% ipython --no-banner

In [1]: import numpy as np

In [2]: np.set_printoptions(precision=1, suppress=True, linewidth=140, floatmode="fixed")

In [3]: tidy = lambda a: np.round(a, 1) + 0

In [4]: data = np.load("x.npy")

In [5]: data
Out[5]: 
array([[0, 2, 2, 2, 2, 2, 0, 0, 1, 1, 1, 1, 2, 1, 0],
       [0, 0, 2, 2, 2, 2, 2, 0, 0, 1, 1, 1, 1, 2, 1],
       [1, 0, 0, 2, 2, 2, 2, 2, 0, 0, 1, 1, 1, 1, 2],
       [2, 1, 0, 0, 2, 2, 2, 2, 2, 0, 0, 1, 1, 1, 1],
       [1, 2, 1, 0, 0, 2, 2, 2, 2, 2, 0, 0, 1, 1, 1],
       [1, 1, 2, 1, 0, 0, 2, 2, 2, 2, 2, 0, 0, 1, 1],
       [1, 1, 1, 2, 1, 0, 0, 2, 2, 2, 2, 2, 0, 0, 1],
       [1, 1, 1, 1, 2, 1, 0, 0, 2, 2, 2, 2, 2, 0, 0],
       [0, 1, 1, 1, 1, 2, 1, 0, 0, 2, 2, 2, 2, 2, 0],
       [0, 0, 1, 1, 1, 1, 2, 1, 0, 0, 2, 2, 2, 2, 2],
       [2, 0, 0, 1, 1, 1, 1, 2, 1, 0, 0, 2, 2, 2, 2],
       [2, 2, 0, 0, 1, 1, 1, 1, 2, 1, 0, 0, 2, 2, 2],
       [2, 2, 2, 0, 0, 1, 1, 1, 1, 2, 1, 0, 0, 2, 2],
       [2, 2, 2, 2, 0, 0, 1, 1, 1, 1, 2, 1, 0, 0, 2],
       [2, 2, 2, 2, 2, 0, 0, 1, 1, 1, 1, 2, 1, 0, 0]])

In [6]: rng = np.random.default_rng(624757)

In [7]: B = data + rng.integers(-2, 3, (15, 1)) @ rng.integers(-2, 3, (1, 15))

In [8]: B
Out[8]: 
array([[ 4,  0,  4,  4,  0,  0, -2,  0,  1, -3,  5,  1, -2,  5,  2],
       [ 4, -2,  4,  4,  0,  0,  0,  0,  0, -3,  5,  1, -3,  6,  3],
       [-3,  2, -2,  0,  4,  4,  4,  2,  0,  4, -3,  1,  5, -3,  0],
       [-2,  3, -2, -2,  4,  4,  4,  2,  2,  4, -4,  1,  5, -3, -1],
       [ 5,  0,  3,  2, -2,  0,  0,  2,  2, -2,  4,  0, -3,  5,  3],
       [ 3,  0,  3,  2, -1, -1,  1,  2,  2,  0,  4,  0, -2,  3,  2],
       [-3,  3, -1,  0,  3,  2,  2,  2,  2,  6, -2,  2,  4, -4, -1],
       [-1,  2,  0,  0,  3,  2,  1,  0,  2,  4,  0,  2,  4, -2, -1],
       [-4,  3, -1, -1,  3,  4,  3,  0,  0,  6, -2,  2,  6, -2, -2],
       [-2,  1,  0,  0,  2,  2,  3,  1,  0,  2,  0,  2,  4,  0,  1],
       [ 2,  0,  0,  1,  1,  1,  1,  2,  1,  0,  0,  2,  2,  2,  2],
       [ 0,  3, -1, -1,  2,  2,  2,  1,  2,  3, -2,  0,  4,  0,  1],
       [ 4,  1,  3,  1, -1,  0,  0,  1,  1,  0,  3,  0, -2,  4,  3],
       [ 4,  1,  3,  3, -1, -1,  0,  1,  1, -1,  4,  1, -2,  2,  3],
       [ 2,  2,  2,  2,  2,  0,  0,  1,  1,  1,  1,  2,  1,  0,  0]])

In [9]: tidy(np.linalg.svd(B - data, compute_uv=False))
Out[9]: array([30.3,  0.0,  0.0,  0.0,  0.0,  0.0,  0.0,  0.0,  0.0,  0.0,  0.0,  0.0,  0.0,  0.0,  0.0])

In [10]: np.abs(B - data).sum(axis=1)
Out[10]: array([34, 34, 34, 34, 34, 17, 34, 17, 34, 17,  0, 17, 17, 17,  0])
